>>> import numpy as np
>>> import numpy.linalg as la
>>> np.set_printoptions(suppress=True, linewidth=160)
>>> def tidy(a):
...     return np.round(a, 2) + 0
... 
>>> Q, _ = la.qr(np.array([[-0.4, 1.3],
...     [-0.5, 0.5],
...     [-0.8, 0.7],
...     [0.2, -1.2],
...     [-0.1, -0.9],
...     [-1.9, 0.3],
...     [1.5, 0.5],
...     [-0.7, -0.3],
...     [-3.1, 0.3]]))
>>> X = Q @ Q.T
>>> tidy(X)
array([[ 0.33,  0.12,  0.17, -0.3 , -0.23,  0.06,  0.14, -0.08,  0.06],
       [ 0.12,  0.05,  0.08, -0.11, -0.08,  0.06,  0.02, -0.01,  0.08],
       [ 0.17,  0.08,  0.11, -0.15, -0.11,  0.1 ,  0.01, -0.01,  0.14],
       [-0.3 , -0.11, -0.15,  0.28,  0.22, -0.04, -0.14,  0.08, -0.02],
       [-0.23, -0.08, -0.11,  0.22,  0.17,  0.  , -0.13,  0.07,  0.03],
       [ 0.06,  0.06,  0.1 , -0.04,  0.  ,  0.21, -0.16,  0.07,  0.34],
       [ 0.14,  0.02,  0.01, -0.14, -0.13, -0.16,  0.22, -0.11, -0.28],
       [-0.08, -0.01, -0.01,  0.08,  0.07,  0.07, -0.11,  0.06,  0.13],
       [ 0.06,  0.08,  0.14, -0.02,  0.03,  0.34, -0.28,  0.13,  0.56]])
>>> w, V = la.eigh(X)
>>> tidy(la.svd(X, compute_uv=False))
array([1., 1., 0., 0., 0., 0., 0., 0., 0.])
>>> tidy(w)
array([0., 0., 0., 0., 0., 0., 0., 1., 1.])
>>> tidy(la.eigvalsh(X + -1 * np.eye(9)))
array([-1., -1., -1., -1., -1., -1., -1.,  0.,  0.])
>>> tidy(V @ np.diag(w) @ V.T)
array([[ 0.33,  0.12,  0.17, -0.3 , -0.23,  0.06,  0.14, -0.08,  0.06],
       [ 0.12,  0.05,  0.08, -0.11, -0.08,  0.06,  0.02, -0.01,  0.08],
       [ 0.17,  0.08,  0.11, -0.15, -0.11,  0.1 ,  0.01, -0.01,  0.14],
       [-0.3 , -0.11, -0.15,  0.28,  0.22, -0.04, -0.14,  0.08, -0.02],
       [-0.23, -0.08, -0.11,  0.22,  0.17,  0.  , -0.13,  0.07,  0.03],
       [ 0.06,  0.06,  0.1 , -0.04,  0.  ,  0.21, -0.16,  0.07,  0.34],
       [ 0.14,  0.02,  0.01, -0.14, -0.13, -0.16,  0.22, -0.11, -0.28],
       [-0.08, -0.01, -0.01,  0.08,  0.07,  0.07, -0.11,  0.06,  0.13],
       [ 0.06,  0.08,  0.14, -0.02,  0.03,  0.34, -0.28,  0.13,  0.56]])
>>> np.argsort(-la.norm(X, axis=0).round(6), kind="stable")[:3]
array([8, 0, 3])
>>> la.cond(X) > 100
np.True_
>>> la.matrix_rank(X, rtol=0.1)
np.int64(2)
>>> r0, v = X[6], X[3]
>>> tidy(r0 @ v)
np.float64(-0.14)
>>> p = (r0 @ v) / (r0 @ r0) * r0
>>> la.matrix_rank(np.outer(r0, v))
np.int64(1)
>>> tidy(la.norm(r0 + v) ** 2 + la.norm(r0 - v) ** 2)
np.float64(1.01)
>>> rng = np.random.default_rng(99)
>>> ang = rng.uniform(0, 2 * np.pi, 33)
>>> Q, _ = la.qr(np.array([[-0.8, 0.1],
...     [-0.5, 0.9],
...     [2.3, -1.5],
...     [-0.3, 0.4],
...     [0.2, -1.6],
...     [0.3, -1.3]]))
>>> F = 3 * np.c_[np.cos(ang), np.sin(ang)] @ Q.T
>>> tidy(F)
array([[ 0.92,  0.62, -2.71,  0.37, -0.32, -0.42],
       [ 0.57,  0.86, -2.36,  0.43, -1.1 , -0.98],
       [ 0.89,  0.65, -2.69,  0.37, -0.4 , -0.48],
       [-1.07, -0.44,  2.75, -0.3 , -0.15,  0.07],
       [ 0.21,  0.97, -1.82,  0.44, -1.64, -1.35],
       [ 0.54,  0.87, -2.34,  0.43, -1.14, -1.01],
       [ 0.96, -0.64, -0.96, -0.18,  2.1 ,  1.51],
       [ 0.64,  0.83, -2.45,  0.42, -0.97, -0.89],
       [ 1.08,  0.42, -2.74,  0.29,  0.22, -0.02],
       [ 0.24,  0.97, -1.88,  0.44, -1.59, -1.32],
       [-1.18, -0.2 ,  2.62, -0.21, -0.72, -0.37],
       [ 0.74, -0.82, -0.28, -0.28,  2.22,  1.65],
       [ 1.06, -0.53, -1.32, -0.12,  1.97,  1.4 ],
       [ 1.22, -0.05, -2.33,  0.11,  1.21,  0.76],
       [ 0.88, -0.72, -0.69, -0.22,  2.16,  1.58],
       [ 1.18, -0.3 , -1.89, -0.01,  1.65,  1.12],
       [-1.17, -0.23,  2.65, -0.22, -0.64, -0.31],
       [ 1.21, -0.13, -2.21,  0.07,  1.36,  0.88],
       [-0.9 ,  0.7 ,  0.77,  0.21, -2.15, -1.57],
       [-0.73, -0.78,  2.55, -0.41,  0.79,  0.76],
       [ 1.01, -0.58, -1.15, -0.15,  2.04,  1.46],
       [-0.45,  0.94, -0.47,  0.36, -2.18, -1.67],
       [ 1.13,  0.33, -2.71,  0.26,  0.43,  0.14],
       [-1.22,  0.05,  2.32, -0.1 , -1.23, -0.77],
       [ 1.17,  0.23, -2.64,  0.22,  0.66,  0.32],
       [ 0.14,  0.98, -1.7 ,  0.44, -1.72, -1.4 ],
       [ 0.42,  0.92, -2.17,  0.44, -1.33, -1.14],
       [ 0.32,  0.95, -2.01,  0.44, -1.48, -1.25],
       [-0.1 ,  0.99, -1.23,  0.42, -1.97, -1.56],
       [ 0.89,  0.65, -2.7 ,  0.37, -0.39, -0.47],
       [ 0.39, -0.96,  0.62, -0.37,  2.16,  1.66],
       [-0.54, -0.87,  2.33, -0.43,  1.14,  1.01],
       [ 0.78, -0.79, -0.38, -0.26,  2.21,  1.63]])
>>> # looks like rank 2
>>> left, sig, Vh = la.svd(F)
>>> V = Vh[:(sig > 1e-8).sum()]
>>> x0 = F[31] + 3 * F[3] + rng.integers(2) * np.eye(6)[4]
>>> tidy(x0)
array([-3.74, -2.21, 10.57, -1.35,  0.69,  1.21])
>>> np.allclose(V.T @ V @ x0, x0)
True
>>> tidy(np.diag(V.T @ V))
array([0.17, 0.11, 0.84, 0.02, 0.55, 0.31])
>>> tidy(V.T @ V)
array([[ 0.17, -0.01, -0.32,  0.01,  0.16,  0.1 ],
       [-0.01,  0.11, -0.15,  0.05, -0.21, -0.17],
       [-0.32, -0.15,  0.84, -0.1 , -0.01,  0.04],
       [ 0.01,  0.05, -0.1 ,  0.02, -0.07, -0.06],
       [ 0.16, -0.21, -0.01, -0.07,  0.55,  0.41],
       [ 0.1 , -0.17,  0.04, -0.06,  0.41,  0.31]])
>>> Xs = F - F.mean(axis=0)
>>> V = la.svd(Xs)[2][:2]
>>> other = Xs - Xs @ V.T @ V
>>> tidy(la.norm(other) / la.norm(Xs))
np.float64(0.0)
>>> la.norm(other, axis=1).round(6).argmax()
np.int64(0)
>>> rk = la.matrix_rank(F)
>>> rk
np.int64(2)
>>> N = la.svd(F)[2][rk:].T
>>> N.shape
(6, 4)
>>> [int(la.matrix_rank(np.delete(F, i, axis=0))) for i in range(33)]
[2, 2, 2, 2, 2, 2, 2, 2, 2, 2, 2, 2, 2, 2, 2, 2, 2, 2, 2, 2, 2, 2, 2, 2, 2, 2, 2, 2, 2, 2, 2, 2, 2]
>>> la.matrix_rank(F.T @ F), la.matrix_rank(F @ F.T)
(np.int64(2), np.int64(2))
>>> tidy(la.svd(F, compute_uv=False))
array([12.96, 11.36,  0.  ,  0.  ,  0.  ,  0.  ])
>>> np.count_nonzero(F)
np.int64(198)
>>> np.unravel_index(np.abs(F).argmax(), F.shape)
(np.int64(3), np.int64(2))
>>> F[33]
Traceback (most recent call last):
  File "<python-input-47>", line 1, in <module>
    F[33]
    ~^^^^
IndexError: index 33 is out of bounds for axis 0 with size 33
>>> tidy(F.mean(axis=0))
array([ 0.34,  0.15, -0.89,  0.1 ,  0.04, -0.03])
>>> F.shape
(33, 6)
>>> la.matrix_rank(F)
np.int64(2)
>>> tidy(np.abs(F).max())
np.float64(2.75)
>>> tidy(la.norm(F))
np.float64(17.23)
>>> F[:, 6]
Traceback (most recent call last):
  File "<python-input-53>", line 1, in <module>
    F[:, 6]
    ~^^^^^^
IndexError: index 6 is out of bounds for axis 1 with size 6
>>> tidy(F.sum(axis=0))
array([ 11.24,   4.9 , -29.24,   3.29,   1.19,  -1.01])
>>> la.matrix_rank(F, rtol=0.1)
np.int64(2)
>>> W0, _ = la.qr(np.array([[0.8, 0.7, -1.9, -0.1, -2.1, -0.7, 1.8, 1.0],
...     [1.9, 1.1, -0.4, -1.3, -0.4, 1.4, -0.2, 0.7],
...     [-0.4, 0.4, -0.7, 1.5, -1.3, -1.1, -1.2, 0.8],
...     [-0.5, 0.4, 0.3, 0.0, -1.6, 0.5, -2.0, 0.1],
...     [-0.8, -0.6, 0.5, 0.2, 0.6, -1.2, 1.2, -0.6],
...     [-0.2, -0.6, 0.9, 1.5, 0.2, -1.0, -0.9, -0.4],
...     [-1.9, -0.7, -0.3, 0.0, -1.2, -1.4, -0.3, -0.2],
...     [-0.2, -1.7, -0.2, 1.1, 0.9, -0.9, -0.7, -1.1]]))
>>> tidy(W0)
array([[-0.27,  0.15, -0.75, -0.08, -0.23, -0.3 ,  0.44, -0.01],
       [-0.63,  0.07,  0.04,  0.19, -0.34, -0.22, -0.63, -0.04],
       [ 0.13,  0.31, -0.28, -0.7 ,  0.23,  0.07, -0.47, -0.18],
       [ 0.17,  0.33,  0.17, -0.07, -0.7 ,  0.35,  0.14, -0.44],
       [ 0.27, -0.1 ,  0.12,  0.09,  0.09, -0.68, -0.02, -0.65],
       [ 0.07, -0.26,  0.32, -0.57, -0.41, -0.4 ,  0.09,  0.41],
       [ 0.63,  0.14, -0.31,  0.35, -0.27, -0.15, -0.36,  0.37],
       [ 0.07, -0.82, -0.34, -0.07, -0.2 ,  0.28, -0.18, -0.24]])
>>> # keeps lengths
>>> x0 = np.array([7, 5, -1, -1, 2, 0, -5, 8])
>>> target = W0 @ x0
>>> c, lr = np.zeros(8), 1 / la.norm(W0, 2) ** 2
>>> for i in range(5):
...     c -= lr * W0.T @ (W0 @ c - target)
...     if i % 1 == 0: print(i, round(la.norm(W0 @ c - target), 2))
... 
0 0.0
1 0.0
2 0.0
3 0.0
4 0.0
>>> tidy(la.cond(W0))
np.float64(1.0)
>>> tidy(c)
array([ 7.,  5., -1., -1.,  2.,  0., -5.,  8.])
>>> C2 = W0.T @ W0
>>> tidy(C2)
array([[1., 0., 0., 0., 0., 0., 0., 0.],
       [0., 1., 0., 0., 0., 0., 0., 0.],
       [0., 0., 1., 0., 0., 0., 0., 0.],
       [0., 0., 0., 1., 0., 0., 0., 0.],
       [0., 0., 0., 0., 1., 0., 0., 0.],
       [0., 0., 0., 0., 0., 1., 0., 0.],
       [0., 0., 0., 0., 0., 0., 1., 0.],
       [0., 0., 0., 0., 0., 0., 0., 1.]])
>>> la.matrix_rank(C2)
np.int64(8)
>>> tidy(la.eigvalsh(C2)[::-1])
array([1., 1., 1., 1., 1., 1., 1., 1.])
>>> tidy(np.diag(C2))
array([1., 1., 1., 1., 1., 1., 1., 1.])
>>> idx = rng.permutation(8)
>>> idx
array([5, 7, 2, 0, 4, 1, 6, 3])
>>> other = W0[idx][:, idx]
>>> tidy(other)
array([[-0.4 ,  0.41,  0.32,  0.07, -0.41, -0.26,  0.09, -0.57],
       [ 0.28, -0.24, -0.34,  0.07, -0.2 , -0.82, -0.18, -0.07],
       [ 0.07, -0.18, -0.28,  0.13,  0.23,  0.31, -0.47, -0.7 ],
       [-0.3 , -0.01, -0.75, -0.27, -0.23,  0.15,  0.44, -0.08],
       [-0.68, -0.65,  0.12,  0.27,  0.09, -0.1 , -0.02,  0.09],
       [-0.22, -0.04,  0.04, -0.63, -0.34,  0.07, -0.63,  0.19],
       [-0.15,  0.37, -0.31,  0.63, -0.27,  0.14, -0.36,  0.35],
       [ 0.35, -0.44,  0.17,  0.17, -0.7 ,  0.33,  0.14, -0.07]])
>>> tidy(np.trace(other))
np.float64(-1.46)
>>> tidy(np.diag(other))
array([-0.4 , -0.24, -0.28, -0.27,  0.09,  0.07, -0.36, -0.07])
>>> tidy(np.sort(np.abs(la.eigvals(other))))
array([1., 1., 1., 1., 1., 1., 1., 1.])
>>> x0 = np.array([-3, 2, 2, -2, -1, -3, 2, 0])
>>> target = other @ x0
>>> tidy(target)
array([ 3.88,  0.17, -3.51,  0.58,  0.63,  0.8 , -1.55, -1.96])
>>> tidy(la.solve(other, 5 * target))
array([-15.,  10.,  10., -10.,  -5., -15.,  10.,   0.])
>>> tidy(la.solve(other, target + other[:, 6]))
array([-3.,  2.,  2., -2., -1., -3.,  3.,  0.])
>>> tidy(la.solve(other.T, other[2]))
array([0., 0., 1., 0., 0., 0., 0., 0.])
>>> tidy(la.solve(other, other[:, 1]))
array([0., 1., 0., 0., 0., 0., 0., 0.])
>>> tidy(la.solve(other, target))
array([-3.,  2.,  2., -2., -1., -3.,  2.,  0.])
